$ python -q
>>> import numpy as np
>>> np.set_printoptions(precision=2, suppress=True, linewidth=200)
>>> tidy = lambda a: np.round(a, 2) + 0
>>> A = np.loadtxt("mat.csv", delimiter=",")
>>> A
array([[0., 0., 0., 0., 1., 1., 0., 0., 1., 0., 0.],
       [0., 0., 0., 0., 0., 0., 1., 0., 0., 0., 0.],
       [0., 0., 0., 0., 1., 0., 0., 0., 0., 1., 0.],
       [0., 0., 0., 0., 0., 0., 0., 0., 0., 0., 0.],
       [1., 0., 1., 0., 0., 0., 0., 0., 1., 1., 0.],
       [1., 0., 0., 0., 0., 0., 0., 0., 0., 0., 0.],
       [0., 1., 0., 0., 0., 0., 0., 0., 0., 0., 0.],
       [0., 0., 0., 0., 0., 0., 0., 0., 0., 0., 0.],
       [1., 0., 0., 0., 1., 0., 0., 0., 0., 1., 0.],
       [0., 0., 1., 0., 1., 0., 0., 0., 1., 0., 0.],
       [0., 0., 0., 0., 0., 0., 0., 0., 0., 0., 0.]])
>>> x0 = np.array([6, 2, -2, -5, 0, 3, 7, -5, 2, -8, 5])
>>> print(A @ x0)
[ 5.  7. -8.  0. -2.  6.  2.  0. -2.  0.  0.]
>>> np.einsum("ij,j->i", A, x0)
array([ 5.,  7., -8.,  0., -2.,  6.,  2.,  0., -2.,  0.,  0.])
>>> (A @ x0).argmax()
np.int64(1)
>>> J = np.diag(3 * np.array([-4, -8, 7, -5, -5, 8, 0, 2, -4])) + np.array([[3, 3, 1, 1, 2, -2, 2, 3, 1],
...     [1, 2, 3, -1, -2, -3, 3, 1, 1],
...     [3, 3, -2, -2, -2, 2, -1, -1, 3],
...     [2, -1, 1, 2, -1, 0, 1, 2, 1],
...     [1, 3, -3, -2, 1, -3, -1, 3, 0],
...     [0, -1, -1, -2, -3, 1, 0, -2, -1],
...     [-3, -3, 3, 3, 3, -3, 0, -2, -2],
...     [0, 1, 2, -2, -1, 3, -2, 3, 3],
...     [-2, -3, -3, -3, 1, -3, -1, 0, -1]])
>>> J
array([[ -9,   3,   1,   1,   2,  -2,   2,   3,   1],
       [  1, -22,   3,  -1,  -2,  -3,   3,   1,   1],
       [  3,   3,  19,  -2,  -2,   2,  -1,  -1,   3],
       [  2,  -1,   1, -13,  -1,   0,   1,   2,   1],
       [  1,   3,  -3,  -2, -14,  -3,  -1,   3,   0],
       [  0,  -1,  -1,  -2,  -3,  25,   0,  -2,  -1],
       [ -3,  -3,   3,   3,   3,  -3,   0,  -2,  -2],
       [  0,   1,   2,  -2,  -1,   3,  -2,   9,   3],
       [ -2,  -3,  -3,  -3,   1,  -3,  -1,   0, -13]])
>>> rng = np.random.default_rng(266)
>>> M2 = J + rng.integers(-2, 3, (9, 8)) @ rng.integers(-2, 3, (8, 9))
>>> M2
array([[ -4,  13,   9,   6,   4,  -2,  -1,  12,   4],
       [  0, -32,  -4, -10,   6,  -3,   4,  -8,  -8],
       [  7,  -3,  20,   0,  -3,  -2,  -4,   2,  -5],
       [  1,  11,   2,  -2,  -3,   3,   2,   3,  13],
       [  7,   4, -12,   3, -10,  -7,  -4,   3,   3],
       [  3, -11,   4, -17,   0,  20,  -8,   6,  -4],
       [  7,  -6,   1,  -2,  16, -11, -14,   6,   2],
       [ -8,   5,   8,  -4,   3,  16,   4,   3,  11],
       [  7,  -4,  -9,  -3,   9,  -7,  -5,   3, -16]])
>>> np.linalg.matrix_rank(M2 - J, tol=1e-8)
np.int64(8)
>>> print(np.abs(M2 - J).sum(axis=1))
[45 54 32 44 35 60 67 57 38]
>>> u = np.array([2, 3, -2, 3, 0, -1, -4, 3])
>>> m1 = u[np.abs(np.subtract.outer(np.arange(8), np.arange(8)))]
>>> m1
array([[ 2,  3, -2,  3,  0, -1, -4,  3],
       [ 3,  2,  3, -2,  3,  0, -1, -4],
       [-2,  3,  2,  3, -2,  3,  0, -1],
       [ 3, -2,  3,  2,  3, -2,  3,  0],
       [ 0,  3, -2,  3,  2,  3, -2,  3],
       [-1,  0,  3, -2,  3,  2,  3, -2],
       [-4, -1,  0,  3, -2,  3,  2,  3],
       [ 3, -4, -1,  0,  3, -2,  3,  2]])
>>> tidy(np.linalg.norm(m1, 2))
np.float64(12.13)
>>> print(tidy(np.linalg.norm(m1[3] - m1[6])))
10.95
>>> tidy(np.linalg.norm(m1, "nuc"))
np.float64(44.06)
>>> tidy(np.linalg.norm(m1, 1)), tidy(np.linalg.norm(m1, np.inf))
(np.float64(18.0), np.float64(18.0))
>>> tidy(np.linalg.norm(m1[3], 1)), tidy(np.linalg.norm(m1[3], np.inf))
(np.float64(18.0), np.float64(3.0))
>>> print(tidy(np.linalg.norm(m1, axis=1)))
[7.21 7.21 6.32 6.93 6.93 6.32 7.21 7.21]
>>> X = np.array([[3, 0, 0, 0, 0, 0, 0],
...     [-3, 1, 0, 0, 0, 0, 0],
...     [-3, 2, 3, 0, 0, 0, 0],
...     [1, 1, -3, -1, 0, 0, 0],
...     [0, -3, -2, 2, 3, 0, 0],
...     [3, 0, 1, -3, 1, 2, 0],
...     [0, -2, 3, 0, 2, -2, -3]])
>>> M2 = np.array([[0, -5, -1],
...     [-3, 4, 3],
...     [-1, -3, -2],
...     [2, -5, -1],
...     [2, 0, 4],
...     [-4, -5, 0],
...     [-3, 3, 0]])
>>> np.linalg.matrix_rank(X @ M2)
np.int64(3)
>>> M2.T @ X.T
array([[  0,  -3,  -9,  -2,  21, -13,  24],
       [-15,  19,  14,  13, -16, -13, -16],
       [ -3,   6,   3,   9,   5,   2,  -4]])
>>> arr = np.load("sample15.npy")
>>> arr
array([[  0,   0,   0,   0,   0,   0],
       [  0,   0,   0,   0,   0,   0],
       [  0,   0,   0,   0,   0,   0],
       [  0,  -2,  -4,   0,   1,   2],
       [ -8,  10, -10,   4,  -5,   5],
       [  4,   2,   2,  -2,  -1,  -1]])
>>> arr.sum(axis=0)
array([ -4,  10, -12,   2,  -5,   6])
>>> np.count_nonzero(arr)
np.int64(16)
>>> arr.shape
(6, 6)
>>> arr.sum(axis=1)
array([ 0,  0,  0, -3, -4,  4])
>>> tidy(np.linalg.svd(arr, compute_uv=False))
array([18.37,  5.95,  3.48,  0.  ,  0.  ,  0.  ])
